$ ipython --no-banner

In [1]: import numpy as np

In [2]: import numpy.linalg as la

In [3]: np.set_printoptions(precision=2, suppress=True, linewidth=160)

In [4]: rnd = lambda a: np.round(a, 2) + 0

In [5]: M = np.load("block11.npy")

In [6]: print(M)
[[ 0.73 -1.17  0.22 -0.11 -1.93 -1.27  0.6  -0.7   2.41]
 [ 2.52 -0.96  0.02 -0.08 -1.15  1.4   0.39  1.42  1.7 ]
 [ 1.92 -0.49  0.43  0.58 -0.63  0.36 -0.31  1.6  -0.28]
 [-0.33 -1.24 -0.1   1.53 -0.34  1.79 -0.24  0.01  0.03]
 [-0.21  0.02 -1.07 -0.45 -0.69  0.49 -0.6   0.74  0.1 ]]

In [7]: other = np.array([[-2, -5, -4],
   ...:     [3, 4, -2],
   ...:     [-4, 1, 1],
   ...:     [0, -1, 5],
   ...:     [3, 2, 2],
   ...:     [2, 5, -2],
   ...:     [-3, 0, 1],
   ...:     [-2, -1, -5],
   ...:     [-5, -3, -5]])

In [8]: rnd(np.einsum("ij->j", M))
Out[8]: array([ 4.63, -3.84, -0.5 ,  1.47, -4.74,  2.77, -0.16,  3.07,  3.96])

In [9]: print(la.matrix_rank(np.vstack([M, other.T])))
8

In [10]: print(np.vstack([M, other.T]).shape)
(8, 9)

In [11]: print(la.matrix_rank(M @ other))
3

In [12]: rng = np.random.default_rng(755315)

In [13]: other = M + rng.integers(-2, 3, (5, 4)) @ rng.integers(-2, 3, (4, 9))

In [14]: print(rnd(other))
[[-0.27 -6.17  4.22 -4.11  6.07 -3.27 -2.4  -6.7  -0.59]
 [-7.48  1.04  4.02  2.92  3.85  7.4   8.39  0.42  0.7 ]
 [ 3.92 -1.49 -7.57 12.58 -4.63  6.36  1.69  3.6  -1.28]
 [ 3.67 -3.24 -4.1   5.53 -4.34 -2.21 -0.24  0.01 -1.97]
 [-1.21 -6.98  2.93 -2.45  5.31 -9.51  0.4  -7.26 -6.9 ]]

In [15]: rnd(other - M)
Out[15]: 
array([[ -1.,  -5.,   4.,  -4.,   8.,  -2.,  -3.,  -6.,  -3.],
       [-10.,   2.,   4.,   3.,   5.,   6.,   8.,  -1.,  -1.],
       [  2.,  -1.,  -8.,  12.,  -4.,   6.,   2.,   2.,  -1.],
       [  4.,  -2.,  -4.,   4.,  -4.,  -4.,   0.,   0.,  -2.],
       [ -1.,  -7.,   4.,  -2.,   6., -10.,   1.,  -8.,  -7.]])

In [16]: la.matrix_rank(other - M, tol=1e-8)
Out[16]: np.int64(4)

In [17]: F = np.load("w.npy")

In [18]: rnd(F)
Out[18]: 
array([[ 0.27,  0.02,  0.48,  0.34, -0.27, -0.01,  0.25,  0.07,  0.17,  0.03, -0.64],
       [-0.22,  0.72,  0.04, -0.13, -0.2 ,  0.28, -0.41, -0.06,  0.32,  0.1 , -0.11],
       [-0.4 , -0.15,  0.09, -0.16, -0.49,  0.15,  0.37,  0.33,  0.05,  0.46,  0.24],
       [-0.62,  0.12,  0.1 ,  0.41,  0.4 , -0.12,  0.08,  0.43,  0.05, -0.25, -0.06],
       [-0.35, -0.31,  0.45, -0.39,  0.3 , -0.2 , -0.22, -0.33,  0.09,  0.28, -0.24],
       [ 0.22, -0.15,  0.22,  0.  ,  0.41,  0.62,  0.15,  0.04,  0.48, -0.01,  0.26],
       [-0.02, -0.12, -0.25, -0.36,  0.14,  0.48, -0.03,  0.34, -0.37, -0.04, -0.54],
       [ 0.37,  0.22,  0.23, -0.42,  0.15, -0.4 , -0.06,  0.61,  0.09,  0.03,  0.12],
       [-0.15,  0.2 ,  0.27, -0.42, -0.12,  0.04,  0.46, -0.23, -0.11, -0.63,  0.07],
       [-0.1 , -0.31, -0.43, -0.18, -0.19, -0.19, -0.02,  0.07,  0.68, -0.3 , -0.22],
       [-0.02, -0.36,  0.36,  0.08, -0.36,  0.17, -0.58,  0.2 , -0.12, -0.39,  0.19]])

In [19]: th = np.radians(36)

In [20]: R = np.eye(11)

In [21]: R[3, 3] = R[2, 2] = np.cos(th)

In [22]: R[3, 2], R[2, 3] = -np.sin(th), np.sin(th)

In [23]: rnd(R)
Out[23]: 
array([[ 1.  ,  0.  ,  0.  ,  0.  ,  0.  ,  0.  ,  0.  ,  0.  ,  0.  ,  0.  ,  0.  ],
       [ 0.  ,  1.  ,  0.  ,  0.  ,  0.  ,  0.  ,  0.  ,  0.  ,  0.  ,  0.  ,  0.  ],
       [ 0.  ,  0.  ,  0.81,  0.59,  0.  ,  0.  ,  0.  ,  0.  ,  0.  ,  0.  ,  0.  ],
       [ 0.  ,  0.  , -0.59,  0.81,  0.  ,  0.  ,  0.  ,  0.  ,  0.  ,  0.  ,  0.  ],
       [ 0.  ,  0.  ,  0.  ,  0.  ,  1.  ,  0.  ,  0.  ,  0.  ,  0.  ,  0.  ,  0.  ],
       [ 0.  ,  0.  ,  0.  ,  0.  ,  0.  ,  1.  ,  0.  ,  0.  ,  0.  ,  0.  ,  0.  ],
       [ 0.  ,  0.  ,  0.  ,  0.  ,  0.  ,  0.  ,  1.  ,  0.  ,  0.  ,  0.  ,  0.  ],
       [ 0.  ,  0.  ,  0.  ,  0.  ,  0.  ,  0.  ,  0.  ,  1.  ,  0.  ,  0.  ,  0.  ],
       [ 0.  ,  0.  ,  0.  ,  0.  ,  0.  ,  0.  ,  0.  ,  0.  ,  1.  ,  0.  ,  0.  ],
       [ 0.  ,  0.  ,  0.  ,  0.  ,  0.  ,  0.  ,  0.  ,  0.  ,  0.  ,  1.  ,  0.  ],
       [ 0.  ,  0.  ,  0.  ,  0.  ,  0.  ,  0.  ,  0.  ,  0.  ,  0.  ,  0.  ,  1.  ]])

In [24]: other = F @ R.T

In [25]: np.allclose(la.norm(F, axis=1), la.norm(other, axis=1))
Out[25]: True

In [26]: rnd(np.abs(other - F).max(axis=0))
Out[26]: array([0.  , 0.  , 0.31, 0.35, 0.  , 0.  , 0.  , 0.  , 0.  , 0.  , 0.  ])

In [27]: rnd(la.svd(F, compute_uv=False)), rnd(la.svd(other, compute_uv=False))
Out[27]: 
(array([1., 1., 1., 1., 1., 1., 1., 1., 1., 1., 1.]),
 array([1., 1., 1., 1., 1., 1., 1., 1., 1., 1., 1.]))

In [28]: np.allclose(F @ F.T, other @ other.T)
Out[28]: True

In [29]: print(rnd(other))
[[ 0.27  0.02  0.59  0.   -0.27 -0.01  0.25  0.07  0.17  0.03 -0.64]
 [-0.22  0.72 -0.04 -0.13 -0.2   0.28 -0.41 -0.06  0.32  0.1  -0.11]
 [-0.4  -0.15 -0.02 -0.19 -0.49  0.15  0.37  0.33  0.05  0.46  0.24]
 [-0.62  0.12  0.32  0.27  0.4  -0.12  0.08  0.43  0.05 -0.25 -0.06]
 [-0.35 -0.31  0.14 -0.58  0.3  -0.2  -0.22 -0.33  0.09  0.28 -0.24]
 [ 0.22 -0.15  0.18 -0.13  0.41  0.62  0.15  0.04  0.48 -0.01  0.26]
 [-0.02 -0.12 -0.42 -0.14  0.14  0.48 -0.03  0.34 -0.37 -0.04 -0.54]
 [ 0.37  0.22 -0.07 -0.47  0.15 -0.4  -0.06  0.61  0.09  0.03  0.12]
 [-0.15  0.2  -0.03 -0.49 -0.12  0.04  0.46 -0.23 -0.11 -0.63  0.07]
 [-0.1  -0.31 -0.45  0.1  -0.19 -0.19 -0.02  0.07  0.68 -0.3  -0.22]
 [-0.02 -0.36  0.34 -0.15 -0.36  0.17 -0.58  0.2  -0.12 -0.39  0.19]]
